$ python -q
>>> import numpy as np
>>> from numpy import linalg as LA
>>> np.set_printoptions(precision=1, suppress=True, linewidth=120, floatmode="fixed")
>>> m1 = np.array([[-3, -3, -3, -3],
...     [-3, -6, -6, -6],
...     [-3, -6, -9, -9],
...     [-3, -6, -9, -12]])
>>> evals, V = LA.eigh(m1)
>>> x = np.array([0, 2, 3, 0])
>>> print(LA.eigvalsh(m1[1:, 1:]))
[-23.7  -2.4  -1.0]
>>> E = np.load("arr.npy")
>>> print(E.round(1) + 0)
[[-1.2 -0.7 -0.8  1.8  0.6 -2.4 -1.3 -1.0 -1.5  3.0  1.3  2.9 -2.8 -0.2]
 [-1.3  1.8 -3.9 -0.7  3.8 -2.1 -2.9 -0.6 -1.4  2.7 -1.3  3.6 -2.1  0.2]
 [-1.2 -0.2 -3.5  0.1  3.0 -2.3 -3.0 -1.0 -2.4  2.0  0.6  0.2  0.0  0.5]
 [-1.9  2.4 -4.7 -1.3  6.1 -1.7 -3.2 -1.5 -4.8  2.0 -2.3  2.5  0.2  0.8]
 [-0.2 -0.9 -1.4  0.5  0.0 -1.5 -1.5  0.1  0.9  1.2  1.3 -0.2 -0.9  0.0]
 [-0.3 -0.3 -1.0  0.9 -0.5 -1.9 -1.2  0.2  2.0  2.4  1.1  2.6 -3.3 -0.5]]
>>> rank = LA.matrix_rank(E)
>>> print(rank)
4
>>> N = LA.svd(E)[2][rank:].T
>>> print(np.allclose(E @ N, 0))
True
>>> print([int(LA.matrix_rank(E[:i])) for i in range(1, len(E) + 1)])
[1, 2, 3, 4, 4, 4]
>>> print(LA.matrix_rank(E.T @ E), LA.matrix_rank(E @ E.T))
4 4
>>> print([int(LA.matrix_rank(np.delete(E, i, axis=0))) for i in range(6)])
[4, 4, 4, 4, 4, 4]
>>> print(N.shape)
(14, 10)
>>> U, sig, VT = LA.svd(E)
>>> V = VT[:(sig > 1e-8).sum()]
>>> rng = np.random.default_rng(929892)
>>> x = E[2] + 3 * E[0] + rng.integers(2) * np.eye(14)[10]
>>> print(x)
[-4.8 -2.4 -5.8  5.4  4.9 -9.4 -6.9 -4.0 -7.1 11.0  4.5  8.9 -8.5 -0.1]
>>> print(np.round(np.diag(V.T @ V), 1) + 0)
[0.1 0.3 0.4 0.2 0.3 0.2 0.3 0.1 0.7 0.2 0.3 0.5 0.4 0.0]
>>> print(LA.matrix_rank(np.vstack([E, x])))
4
>>> other = E / LA.norm(E, axis=1, keepdims=True)
>>> cov = other @ other.T
>>> print(round(float(np.degrees(np.arccos(np.clip(cov[1, 0], -1, 1)))), 1))
48.1
>>> print(cov)
[[1.0 0.7 0.6 0.4 0.6 0.8]
 [0.7 1.0 0.8 0.9 0.4 0.5]
 [0.6 0.8 1.0 0.9 0.6 0.3]
 [0.4 0.9 0.9 1.0 0.2 0.1]
 [0.6 0.4 0.6 0.2 1.0 0.7]
 [0.8 0.5 0.3 0.1 0.7 1.0]]
>>> u, g = E[4], E[1]
>>> print(round(float(u @ g), 1))
12.8
>>> pr = (u @ g) / (u @ u) * u
>>> print(LA.matrix_rank(np.outer(u, g)))
1
>>> print(round(float(LA.norm(u + g) ** 2 + LA.norm(u - g) ** 2), 1))
178.1
>>> print(np.unique(E.round(6), axis=0).shape)
(6, 14)
>>> print(np.abs(np.diag(LA.qr(E)[1])) > 1e-9)
[ True  True  True  True False False]
>>> M = np.load("test3.npy")
>>> print(M)
[[ 1  1 -1 -1 -1 -1  1  1]
 [ 1 -1 -1  1  1 -1 -1  1]
 [ 1  1  1  1  1  1  1  1]
 [ 1 -1 -1  1 -1  1  1 -1]
 [ 1 -1  1 -1  1 -1  1 -1]]
>>> other = M[0, 0] * M[1:] - np.outer(M[1:, 0], M[0])
>>> print(other)
[[ 0 -2  0  2  2  0 -2  0]
 [ 0  0  2  2  2  2  0  0]
 [ 0 -2  0  2  0  2  0 -2]
 [ 0 -2  2  0  2  0  0 -2]]
>>> print(np.flatnonzero(~other.round(6).any(axis=1)))
[]
>>> print(M[:, 0] / M[0, 0])
[1.0 1.0 1.0 1.0 1.0]
>>> A = np.load("dump.npy")
>>> print(A)
[[0.0 0.0 0.0 0.0 3.0]
 [0.0 0.0 0.0 0.0 3.0]
 [0.0 0.0 0.0 0.0 2.0]
 [0.0 0.0 0.0 0.0 0.0]
 [3.0 3.0 2.0 0.0 0.0]]
>>> proj = np.triu(np.array([[2, 0, 2, 1, 0],
...     [1, 3, 1, 1, 2],
...     [1, 1, 1, 2, 2],
...     [2, 3, 2, 3, 2],
...     [0, 1, 3, 3, 1]]), 1) + np.eye(5)
>>> other = proj @ A @ LA.inv(proj)
>>> print(other)
[[  0.0   0.0   0.0   0.0   7.0]
 [  6.0   6.0 -14.0  16.0 -11.0]
 [  6.0   6.0 -14.0  16.0 -14.0]
 [  6.0   6.0 -14.0  16.0 -16.0]
 [  3.0   3.0  -7.0   8.0  -8.0]]
>>> print(proj @ A - A @ proj)
[[  0.0   0.0   0.0   0.0   4.0]
 [  6.0   6.0   4.0   0.0   2.0]
 [  6.0   6.0   4.0   0.0   0.0]
 [  6.0   6.0   4.0   0.0   0.0]
 [  0.0   0.0  -9.0 -10.0 -10.0]]
>>> print(np.trace(other), np.trace(A))
0.0 0.0
>>> print(round(float(LA.det(other)), 1))
0.0
>>> T = np.stack([other, 3 * other, other[::-1]])
>>> print(LA.norm(T, axis=(1, 2)))
[ 48.9 146.6  48.9]
>>> print(T.shape)
(3, 5, 5)
>>> print(LA.matrix_rank(T))
[2 2 2]
>>> other = np.array([[2, 2], [0, 3]])
>>> Z = np.kron(other, A)
>>> print(LA.matrix_rank(Z))
4
>>> print(np.round(LA.norm(Z, 2), 1), round(LA.norm(other, 2) * LA.norm(A, 2), 1))
17.9 17.9
>>> feats = np.maximum(np.array([[0, 0],
...     [1, 0],
...     [1, -1],
...     [-2, -1],
...     [1, 0],
...     [2, -2],
...     [-1, -1],
...     [1, -1],
...     [1, 2],
...     [0, -1]]) @ np.array([[2, 2, 3, 2, -3, -3, 1, -2, -2, -1],
...     [1, -3, 3, -2, 2, 0, 0, -1, 0, 0]]) + np.array([2, 0, 0, 2, 1, 2, 1, 2, 2, 2]), 0)
>>> print(feats)
[[ 2  0  0  2  1  2  1  2  2  2]
 [ 4  2  3  4  0  0  2  0  0  1]
 [ 3  5  0  6  0  0  2  1  0  1]
 [ 0  0  0  0  5  8  0  7  6  4]
 [ 4  2  3  4  0  0  2  0  0  1]
 [ 4 10  0 10  0  0  3  0  0  0]
 [ 0  1  0  2  2  5  0  5  4  3]
 [ 3  5  0  6  0  0  2  1  0  1]
 [ 6  0  9  0  2  0  2  0  0  1]
 [ 1  3  0  4  0  2  1  3  2  2]]
>>> print(LA.cond(feats) > 100)
True
>>> print(np.argsort(-LA.norm(feats, axis=0).round(6), kind="stable")[:3])
[3 1 0]
>>> print(round(float(LA.norm(feats, 2) / LA.norm(feats)), 1))
0.7
